>>> import numpy as np
>>> import numpy.linalg as la
>>> np.set_printoptions(suppress=True, linewidth=140)
>>> mat = np.array([[-7.72, -4.22, -0.01, -3.98],
...     [7.69, 3.53, -0.28, 4.33],
...     [-6.28, -3.14, 0.26, -2.6],
...     [-8.11, -4.09, -0.18, -4.14],
...     [-2.09, -1.16, -0.11, -1.14],
...     [-5.93, -3.18, -0.73, -3.09],
...     [3.66, 2.19, 0.1, 1.41],
...     [7.7, 4.53, -0.49, 3.88],
...     [-7.75, -4.69, -0.12, -3.95]])
>>> mat
array([[-7.72, -4.22, -0.01, -3.98],
       [ 7.69,  3.53, -0.28,  4.33],
       [-6.28, -3.14,  0.26, -2.6 ],
       [-8.11, -4.09, -0.18, -4.14],
       [-2.09, -1.16, -0.11, -1.14],
       [-5.93, -3.18, -0.73, -3.09],
       [ 3.66,  2.19,  0.1 ,  1.41],
       [ 7.7 ,  4.53, -0.49,  3.88],
       [-7.75, -4.69, -0.12, -3.95]])
>>> P = mat @ la.solve(mat.T @ mat, mat.T)
>>> round(np.trace(P), 2)
np.float64(4.0)
>>> np.allclose(P @ P, P)
True
>>> W0 = np.array([[0.4, -0.7, 1.3, 0.6],
...     [0.5, 1.2, 0.3, -1.4],
...     [-1.8, -0.6, 0.5, -0.2],
...     [-0.4, -1.3, 0.4, -0.4],
...     [1.2, 0.0, -1.4, -1.0],
...     [0.1, 0.5, 1.7, -1.3],
...     [-0.2, -0.7, 0.7, -1.0],
...     [1.4, -2.7, -2.2, 1.3],
...     [-0.1, 0.3, 2.6, 0.2]])
>>> W0
array([[ 0.4, -0.7,  1.3,  0.6],
       [ 0.5,  1.2,  0.3, -1.4],
       [-1.8, -0.6,  0.5, -0.2],
       [-0.4, -1.3,  0.4, -0.4],
       [ 1.2,  0. , -1.4, -1. ],
       [ 0.1,  0.5,  1.7, -1.3],
       [-0.2, -0.7,  0.7, -1. ],
       [ 1.4, -2.7, -2.2,  1.3],
       [-0.1,  0.3,  2.6,  0.2]])
>>> rng = np.random.default_rng(10481)
>>> idx = rng.permutation(4)
>>> out = W0[:, idx] * rng.choice([-1, 1], 4)
>>> out
array([[ 0.7, -0.6,  0.4, -1.3],
       [-1.2,  1.4,  0.5, -0.3],
       [ 0.6,  0.2, -1.8, -0.5],
       [ 1.3,  0.4, -0.4, -0.4],
       [-0. ,  1. ,  1.2,  1.4],
       [-0.5,  1.3,  0.1, -1.7],
       [ 0.7,  1. , -0.2, -0.7],
       [ 2.7, -1.3,  1.4,  2.2],
       [-0.3, -0.2, -0.1, -2.6]])
>>> left, _, Vh = la.svd(W0.T @ out)
>>> np.round(left @ Vh, 2) + 0
array([[ 0.,  0.,  1.,  0.],
       [-1.,  0.,  0.,  0.],
       [ 0.,  0.,  0., -1.],
       [ 0., -1.,  0.,  0.]])
>>> w1 = np.array([[-3, 0, -3, 3, -2],
...     [-1, -2, 2, -1, 1],
...     [1, 1, -2, -1, 2],
...     [1, 2, -2, 1, -3]])
>>> b = np.array([-2, -1, 2, 0, -2])
>>> act = np.maximum(out @ w1 + b, 0)
>>> print(act.round(2))
[[ 0.   0.   0.5  1.   0.7]
 [ 0.4  0.   8.   0.   3.7]
 [ 0.   0.   5.2  2.9  0. ]
 [ 0.   0.   0.5  3.5  0. ]
 [ 0.   1.   0.   0.   0. ]
 [ 0.   0.   9.3  0.   5.6]
 [ 0.   0.   3.7  0.6  0. ]
 [ 0.   7.4  0.  10.2  0. ]
 [ 0.   0.   7.9  0.   6. ]]
>>> np.round((act > 0).mean(axis=0), 2)
array([0.11, 0.22, 0.78, 0.56, 0.44])
>>> la.matrix_rank(act)
np.int64(5)
>>> Z = np.array([[-1, 0, -4], [4, -3, 3], [4, 5, -5], [-3, -3, 4], [0, 3, -3]])
>>> (act @ Z).round(6).argmax(axis=1)
array([1, 1, 1, 2, 0, 1, 1, 2, 1])
>>> print(w1 @ Z)
[[-18 -30  45]
 [  4  22 -19]
 [ -2  -4  -1]
 [ -4 -28  25]]
>>> P = W0 @ la.solve(W0.T @ W0, W0.T)
>>> la.matrix_rank(np.eye(9) - P)
np.int64(5)
>>> round(np.trace(P), 2)
np.float64(4.0)
>>> feats = np.load("run7.npy")
>>> feats
array([[ 5,  5,  5,  5,  5,  5,  5,  5,  5,  5,  5],
       [ 5, 10, 10, 10, 10, 10, 10, 10, 10, 10, 10],
       [ 5, 10, 15, 15, 15, 15, 15, 15, 15, 15, 15],
       [ 5, 10, 15, 20, 20, 20, 20, 20, 20, 20, 20],
       [ 5, 10, 15, 20, 25, 25, 25, 25, 25, 25, 25],
       [ 5, 10, 15, 20, 25, 30, 30, 30, 30, 30, 30],
       [ 5, 10, 15, 20, 25, 30, 35, 35, 35, 35, 35],
       [ 5, 10, 15, 20, 25, 30, 35, 40, 40, 40, 40],
       [ 5, 10, 15, 20, 25, 30, 35, 40, 45, 45, 45],
       [ 5, 10, 15, 20, 25, 30, 35, 40, 45, 50, 50],
       [ 5, 10, 15, 20, 25, 30, 35, 40, 45, 50, 55]])
>>> r0 = np.array([5, 1, 3, 3, 0, 1, 0, 0, 5, 4, 2])
>>> out = feats + np.outer(r0, np.eye(11)[0])
>>> out
array([[10.,  5.,  5.,  5.,  5.,  5.,  5.,  5.,  5.,  5.,  5.],
       [ 6., 10., 10., 10., 10., 10., 10., 10., 10., 10., 10.],
       [ 8., 10., 15., 15., 15., 15., 15., 15., 15., 15., 15.],
       [ 8., 10., 15., 20., 20., 20., 20., 20., 20., 20., 20.],
       [ 5., 10., 15., 20., 25., 25., 25., 25., 25., 25., 25.],
       [ 6., 10., 15., 20., 25., 30., 30., 30., 30., 30., 30.],
       [ 5., 10., 15., 20., 25., 30., 35., 35., 35., 35., 35.],
       [ 5., 10., 15., 20., 25., 30., 35., 40., 40., 40., 40.],
       [10., 10., 15., 20., 25., 30., 35., 40., 45., 45., 45.],
       [ 9., 10., 15., 20., 25., 30., 35., 40., 45., 50., 50.],
       [ 7., 10., 15., 20., 25., 30., 35., 40., 45., 50., 55.]])
>>> la.matrix_rank(out - feats)
np.int64(1)
>>> L = la.cholesky(feats)
>>> np.round(L @ L.T, 2)
array([[ 5.,  5.,  5.,  5.,  5.,  5.,  5.,  5.,  5.,  5.,  5.],
       [ 5., 10., 10., 10., 10., 10., 10., 10., 10., 10., 10.],
       [ 5., 10., 15., 15., 15., 15., 15., 15., 15., 15., 15.],
       [ 5., 10., 15., 20., 20., 20., 20., 20., 20., 20., 20.],
       [ 5., 10., 15., 20., 25., 25., 25., 25., 25., 25., 25.],
       [ 5., 10., 15., 20., 25., 30., 30., 30., 30., 30., 30.],
       [ 5., 10., 15., 20., 25., 30., 35., 35., 35., 35., 35.],
       [ 5., 10., 15., 20., 25., 30., 35., 40., 40., 40., 40.],
       [ 5., 10., 15., 20., 25., 30., 35., 40., 45., 45., 45.],
       [ 5., 10., 15., 20., 25., 30., 35., 40., 45., 50., 50.],
       [ 5., 10., 15., 20., 25., 30., 35., 40., 45., 50., 55.]])
>>> data = np.load("x.npy")
>>> data
array([[ 2,  0,  0,  0,  0,  0],
       [ 5, -7,  0,  0,  0,  0],
       [-3,  0,  3,  0,  0,  0],
       [-2,  9,  6,  2,  0,  0],
       [ 6,  5,  0,  5,  5,  0],
       [ 1, -2, -3,  5,  2, -6]])
>>> t3 = np.stack([data, 5 * data, data[::-1]])
>>> print((t3 @ data.T).shape)
(3, 6, 6)
>>> np.einsum("bij,cij->bc", t3, t3)
array([[  411,  2055,    42],
       [ 2055, 10275,   210],
       [   42,   210,   411]])
>>> x = np.array([2, -1, 3, -3, -3, 3])
>>> a = np.maximum(data @ x, 0)
>>> print(np.maximum(data @ (3 * x), 0))
[12 51  9  0  0  0]
>>> np.round(np.tanh(data @ x), 2)
array([ 1.  ,  1.  ,  1.  , -0.76, -1.  , -1.  ])
>>> data * (a > 1e-9)[:, None]
array([[ 2,  0,  0,  0,  0,  0],
       [ 5, -7,  0,  0,  0,  0],
       [-3,  0,  3,  0,  0,  0],
       [ 0,  0,  0,  0,  0,  0],
       [ 0,  0,  0,  0,  0,  0],
       [ 0,  0,  0,  0,  0,  0]])
>>> print(data.T @ a)
[  84 -119    9    0    0    0]
>>> a
array([ 4, 17,  3,  0,  0,  0])
>>> out = la.inv(data)
>>> print(np.round(la.det(data) * out, 2) + 0)
[[ 1260.     0.     0.     0.     0.     0.]
 [  900.  -360.     0.     0.     0.     0.]
 [ 1260.     0.   840.     0.     0.     0.]
 [-6570.  1620. -2520.  1260.     0.     0.]
 [ 4158. -1260.  2520. -1260.   504.     0.]
 [-4809.  1050. -1680.   630.   168.  -420.]]
>>> print(np.round(la.inv(out), 2) + 0)
[[ 2.  0.  0.  0.  0.  0.]
 [ 5. -7.  0.  0.  0.  0.]
 [-3.  0.  3.  0.  0.  0.]
 [-2.  9.  6.  2.  0.  0.]
 [ 6.  5.  0.  5.  5.  0.]
 [ 1. -2. -3.  5.  2. -6.]]
>>> print(np.allclose(out, data.T))
False
>>> np.round(data @ out, 2) + 0
array([[1., 0., 0., 0., 0., 0.],
       [0., 1., 0., 0., 0., 0.],
       [0., 0., 1., 0., 0., 0.],
       [0., 0., 0., 1., 0., 0.],
       [0., 0., 0., 0., 1., 0.],
       [0., 0., 0., 0., 0., 1.]])
>>> print(out.round(2) + 0)
[[ 0.5   0.    0.    0.    0.    0.  ]
 [ 0.36 -0.14  0.    0.    0.    0.  ]
 [ 0.5   0.    0.33  0.    0.    0.  ]
 [-2.61  0.64 -1.    0.5   0.    0.  ]
 [ 1.65 -0.5   1.   -0.5   0.2   0.  ]
 [-1.91  0.42 -0.67  0.25  0.07 -0.17]]
>>> J = np.loadtxt("test19.csv", delimiter=",")
>>> print(J)
[[ 3. -1. -2. -2.  1.]
 [ 0.  0.  1.  1.  2.]
 [ 0.  2.  0.  2.  2.]
 [ 0.  2.  1.  2.  0.]
 [ 0.  2.  2.  0.  0.]]
>>> def softmax(z):
...     e = np.exp(z - z.max(axis=-1, keepdims=True))
...     return e / e.sum(axis=-1, keepdims=True)
... 
>>> print(np.round(softmax(10 * J[0]), 2) + 0)
[1. 0. 0. 0. 0.]
>>> np.round(softmax(J[0]), 2)
array([0.86, 0.02, 0.01, 0.01, 0.12])
>>> S = J @ J.T / np.sqrt(5)
>>> np.round(softmax(S), 2) + 0
array([[1.  , 0.  , 0.  , 0.  , 0.  ],
       [0.01, 0.41, 0.41, 0.11, 0.07],
       [0.  , 0.05, 0.79, 0.13, 0.02],
       [0.  , 0.03, 0.32, 0.51, 0.13],
       [0.  , 0.04, 0.1 , 0.25, 0.61]])
>>> softmax(S).round(6).argmax(axis=1)
array([0, 1, 2, 3, 4])
>>> np.round(softmax(S)[0] @ J, 2)
array([ 3., -1., -2., -2.,  1.])
>>> out = np.array([[-3, -1], [3, 2], [3, 0], [3, 3], [-3, -3]])
>>> np.vstack([J, out.T]).shape
(7, 5)
>>> la.matrix_rank(J @ out)
np.int64(2)
>>> np.einsum("ik,kj->ij", J, out)
array([[-27., -14.],
       [  0.,  -3.],
       [  6.,   4.],
       [ 15.,  10.],
       [ 12.,   4.]])
>>> round(la.norm(J, 1), 2), np.round(la.norm(J, np.inf), 2)
(np.float64(7.0), np.float64(9.0))
>>> np.round(la.norm(J[1], 1), 2), round(la.norm(J[1], np.inf), 2)
(np.float64(4.0), np.float64(2.0))
>>> np.round(la.norm(J, 2), 2)
np.float64(5.7)
>>> round(la.norm(J) ** 2 / la.norm(J, 2) ** 2, 2)
np.float64(1.66)
>>> evals, V = la.eig(J)
>>> np.round(np.sort(la.eigvals(la.inv(J))), 2)
array([-0.74, -0.39,  0.21,  0.33,  0.82])
>>> out = J[0, 0] * J[1:] - np.outer(J[1:, 0], J[0])
>>> print(out)
[[0. 0. 3. 3. 6.]
 [0. 6. 0. 6. 6.]
 [0. 6. 3. 6. 0.]
 [0. 6. 6. 0. 0.]]
>>> J[:, 0] / J[0, 0]
array([1., 0., 0., 0., 0.])
>>> X = np.loadtxt("m.csv", delimiter=",")
>>> X
array([[16., 10.,  7., 17., 10.,  4., 10.],
       [10., 12.,  9., 13.,  5.,  3.,  9.],
       [ 7.,  9.,  0.,  9., 10., 12.,  2.],
       [17., 13.,  9., 14., 14., 10.,  9.],
       [10.,  5., 10., 14., 14.,  3., 12.],
       [ 4.,  3., 12., 10.,  3.,  6., 16.],
       [10.,  9.,  2.,  9., 12., 16.,  8.]])
>>> left, sv, Vh = la.svd(X, full_matrices=False)
>>> np.round(sv / sv[0], 2)
array([1.  , 0.28, 0.18, 0.12, 0.06, 0.06, 0.02])
>>> np.round(Vh @ Vh.T, 2) + 0
array([[1., 0., 0., 0., 0., 0., 0.],
       [0., 1., 0., 0., 0., 0., 0.],
       [0., 0., 1., 0., 0., 0., 0.],
       [0., 0., 0., 1., 0., 0., 0.],
       [0., 0., 0., 0., 1., 0., 0.],
       [0., 0., 0., 0., 0., 1., 0.],
       [0., 0., 0., 0., 0., 0., 1.]])
>>> out = la.inv(X)
>>> print(np.round(X @ out, 2) + 0)
[[1. 0. 0. 0. 0. 0. 0.]
 [0. 1. 0. 0. 0. 0. 0.]
 [0. 0. 1. 0. 0. 0. 0.]
 [0. 0. 0. 1. 0. 0. 0.]
 [0. 0. 0. 0. 1. 0. 0.]
 [0. 0. 0. 0. 0. 1. 0.]
 [0. 0. 0. 0. 0. 0. 1.]]
>>> out.round(2) + 0
array([[ 0.1 , -0.11, -0.08,  0.11, -0.09,  0.01,  0.  ],
       [-0.11,  0.25, -0.11, -0.09,  0.05, -0.12,  0.15],
       [-0.08, -0.11,  0.14,  0.22, -0.04,  0.12, -0.24],
       [ 0.11, -0.09,  0.22, -0.04, -0.03,  0.09, -0.18],
       [-0.09,  0.05, -0.04, -0.03,  0.13, -0.09,  0.07],
       [ 0.01, -0.12,  0.12,  0.09, -0.09,  0.11, -0.09],
       [ 0.  ,  0.15, -0.24, -0.18,  0.07, -0.09,  0.28]])
>>> np.round(la.cond(X), 2)
np.float64(52.69)
>>> np.round(la.det(X) * out, 2)
array([[ 232328., -253868., -190934.,  262248., -204124.,   28920.,   -3758.],
       [-253868.,  574563., -253377., -209989.,  118229., -284095.,  361380.],
       [-190934., -253377.,  321187.,  518459., -104415.,  287313., -557850.],
       [ 262248., -209989.,  518459.,  -97869.,  -70707.,  206513., -418050.],
       [-204124.,  118229., -104415.,  -70707.,  314423., -206923.,  170008.],
       [  28920., -284095.,  287313.,  206513., -206923.,  248207., -206728.],
       [  -3758.,  361380., -557850., -418050.,  170008., -206728.,  658496.]])
>>> np.round(la.inv(out), 2) + 0
array([[16., 10.,  7., 17., 10.,  4., 10.],
       [10., 12.,  9., 13.,  5.,  3.,  9.],
       [ 7.,  9.,  0.,  9., 10., 12.,  2.],
       [17., 13.,  9., 14., 14., 10.,  9.],
       [10.,  5., 10., 14., 14.,  3., 12.],
       [ 4.,  3., 12., 10.,  3.,  6., 16.],
       [10.,  9.,  2.,  9., 12., 16.,  8.]])
